>>> import numpy as np
>>> np.set_printoptions(precision=2, suppress=True, linewidth=120)
>>> tidy = lambda a: np.round(a, 2) + 0
>>> W0 = np.load("block16.npy")
>>> print(W0)
[[ 9  6  1 -4  3 -1  4]
 [ 1  9  8  8  7 -1 -1]
 [-9  5 -2 -7 -7  9  9]
 [ 7 -5 -6  3 -7 -4  5]
 [-3 -7  5  8 -5 -5  0]
 [ 4  1  1 -9 -7 -4  8]
 [ 3  4  1 -7 -3  1 -6]
 [-2 -6  3  6  7 -2  2]
 [ 4 -5  6 -1 -8 -4 -5]]
>>> def softmax(z):
...     e = np.exp(z - z.max(axis=-1, keepdims=True))
...     return e / e.sum(axis=-1, keepdims=True)
... 
>>> tidy(softmax(W0).sum(axis=1))
array([1., 1., 1., 1., 1., 1., 1., 1., 1.])
>>> tidy(softmax(W0[4] + -2))
array([0.  , 0.  , 0.05, 0.95, 0.  , 0.  , 0.  ])
>>> tidy(softmax(10 * W0[4]))
array([0., 0., 0., 1., 0., 0., 0.])
>>> tidy(softmax(W0[4]))
array([0.  , 0.  , 0.05, 0.95, 0.  , 0.  , 0.  ])
>>> scores = W0 @ W0.T / np.sqrt(7)
>>> softmax(scores).round(6).argmax(axis=1)
array([0, 1, 2, 3, 4, 5, 6, 7, 8])
>>> tidy(softmax(scores + np.triu(np.full(scores.shape, -np.inf), 1)))
array([[1., 0., 0., 0., 0., 0., 0., 0., 0.],
       [0., 1., 0., 0., 0., 0., 0., 0., 0.],
       [0., 0., 1., 0., 0., 0., 0., 0., 0.],
       [0., 0., 0., 1., 0., 0., 0., 0., 0.],
       [0., 0., 0., 0., 1., 0., 0., 0., 0.],
       [0., 0., 0., 0., 0., 1., 0., 0., 0.],
       [0., 0., 0., 0., 0., 0., 1., 0., 0.],
       [0., 0., 0., 0., 0., 0., 0., 1., 0.],
       [0., 0., 0., 0., 0., 0., 0., 0., 1.]])
>>> tidy(softmax(scores)[4] @ W0)
array([-3., -7.,  5.,  8., -5., -5.,  0.])
>>> rng = np.random.default_rng(33)
>>> other = W0 + rng.integers(-2, 3, (9, 6)) @ rng.integers(-2, 3, (6, 7))
>>> print(other)
[[  6   6  -5 -13  -4   6   7]
 [  1   8   8  11  11  -4  -1]
 [ -7   3   3  -3  -9  12   5]
 [  5  -5 -10   6 -11  -3   2]
 [ -7  -8   8  18   5 -10  -3]
 [ 12  -2  -3 -14 -16  -1   9]
 [  6   4   9   0   6  -6  -7]
 [ -5 -11  -2  -2   3   9   4]
 [ 11  -4  16   8  -4 -11  -9]]
>>> other - W0
array([[-3,  0, -6, -9, -7,  7,  3],
       [ 0, -1,  0,  3,  4, -3,  0],
       [ 2, -2,  5,  4, -2,  3, -4],
       [-2,  0, -4,  3, -4,  1, -3],
       [-4, -1,  3, 10, 10, -5, -3],
       [ 8, -3, -4, -5, -9,  3,  1],
       [ 3,  0,  8,  7,  9, -7, -1],
       [-3, -5, -5, -8, -4, 11,  2],
       [ 7,  1, 10,  9,  4, -7, -4]])
